$ python3 -q
>>> import numpy as np
>>> import numpy.linalg as la
>>> np.set_printoptions(precision=2, suppress=True, linewidth=100)
>>> rnd = lambda a: np.round(a, 2) + 0
>>> X = np.arange(12).reshape(4, 3) + -1
>>> print(X)
[[-1  0  1]
 [ 2  3  4]
 [ 5  6  7]
 [ 8  9 10]]
>>> r = la.matrix_rank(X)
>>> print(r)
2
>>> N = la.svd(X)[2][r:].T
>>> print([int(la.matrix_rank(X[:, :j + 1])) for j in range(3)])
[1, 2, 2]
>>> print(N.shape)
(3, 1)
>>> print(np.allclose(X @ N, 0))
True
>>> print([int(la.matrix_rank(X[:i])) for i in range(1, len(X) + 1)])
[1, 2, 2, 2]
>>> print([int(la.matrix_rank(np.delete(X, i, axis=0))) for i in range(4)])
[2, 2, 2, 2]
>>> print(rnd(N[:, 0] / N[np.abs(N[:, 0]).round(6).argmax(), 0]))
[-0.5  1.  -0.5]
>>> print(la.cond(X) > 100)
True
>>> J = np.loadtxt("sample15.csv", delimiter=",")
>>> print(J)
[[ 1.    0.08  0.85]
 [-0.94  0.43 -0.49]
 [ 0.9  -0.98  0.47]
 [-0.03  0.53 -0.03]
 [ 1.   -0.6   0.78]
 [-0.97  0.01 -0.56]
 [-0.95 -0.64 -0.47]
 [-0.02 -0.62  0.02]
 [-0.99 -0.35 -0.68]
 [-1.    0.94 -0.8 ]
 [-0.74 -0.41 -0.25]
 [-0.18 -0.9   0.  ]
 [-0.08  0.43 -0.04]
 [-0.98  0.91 -0.64]
 [ 0.56 -0.6   0.21]
 [-0.26  0.96 -0.15]
 [-0.86 -0.38 -0.35]]
>>> Xs = J - J.mean(axis=0)
>>> evecs = la.svd(Xs)[2][:2]
>>> B = Xs - Xs @ evecs.T @ evecs
>>> print(rnd(np.diag(evecs.T @ evecs)))
[0.72 1.   0.28]
>>> print(rnd(B.std(axis=0)))
[0.05 0.   0.08]
>>> B = np.array([[-1, -5], [1, 3], [5, 4]])
>>> print(rnd(np.einsum("ij->j", J)))
[-4.54 -1.19 -2.13]
>>> print(la.matrix_rank(J @ B))
2
>>> dist = la.norm(J[:, None] - J[None], axis=-1)
>>> print(dist.shape)
(17, 17)
>>> print(rnd(la.norm(J - J.mean(axis=0), axis=1)))
[1.61 0.91 1.6  0.65 1.64 0.83 0.95 0.62 0.95 1.42 0.6  0.84 0.54 1.32 1.04 1.03 0.71]
>>> print(np.flatnonzero(dist[16] < dist.mean() / 2))
[ 5  6  8 10 16]
>>> print(dist.mean(axis=1).argmax())
0
>>> print((dist + 1e9 * np.eye(17)).round(6).argmin(axis=1))
[ 4  5  4 12  2  8 16 11 16 13 16  7  3  9  2  3 10]
>>> M = np.load("x.npy")
>>> print(M)
[[1 0 0 0]
 [0 0 0 1]
 [0 0 1 0]
 [0 1 0 0]]
>>> rng = np.random.default_rng(593883)
>>> B = M + rng.integers(-2, 3, (4, 1)) @ rng.integers(-2, 3, (1, 4))
>>> print(B)
[[-1  2 -2  2]
 [ 4 -4  4 -3]
 [ 2 -2  3 -2]
 [-2  3 -2  2]]
>>> print(la.matrix_rank(B - M, tol=1e-8))
1
>>> print(rnd(la.svd(B - M, compute_uv=False)))
[10.58  0.    0.    0.  ]
>>> print(B - M)
[[-2  2 -2  2]
 [ 4 -4  4 -4]
 [ 2 -2  2 -2]
 [-2  2 -2  2]]
>>> O, evecs = la.qr(M[:, :3])[0], la.qr(M[:, 3:])[0]
>>> s = la.svd(O.T @ evecs, compute_uv=False)
>>> print(s)
[0.]
>>> print((s > 0.9).sum())
0
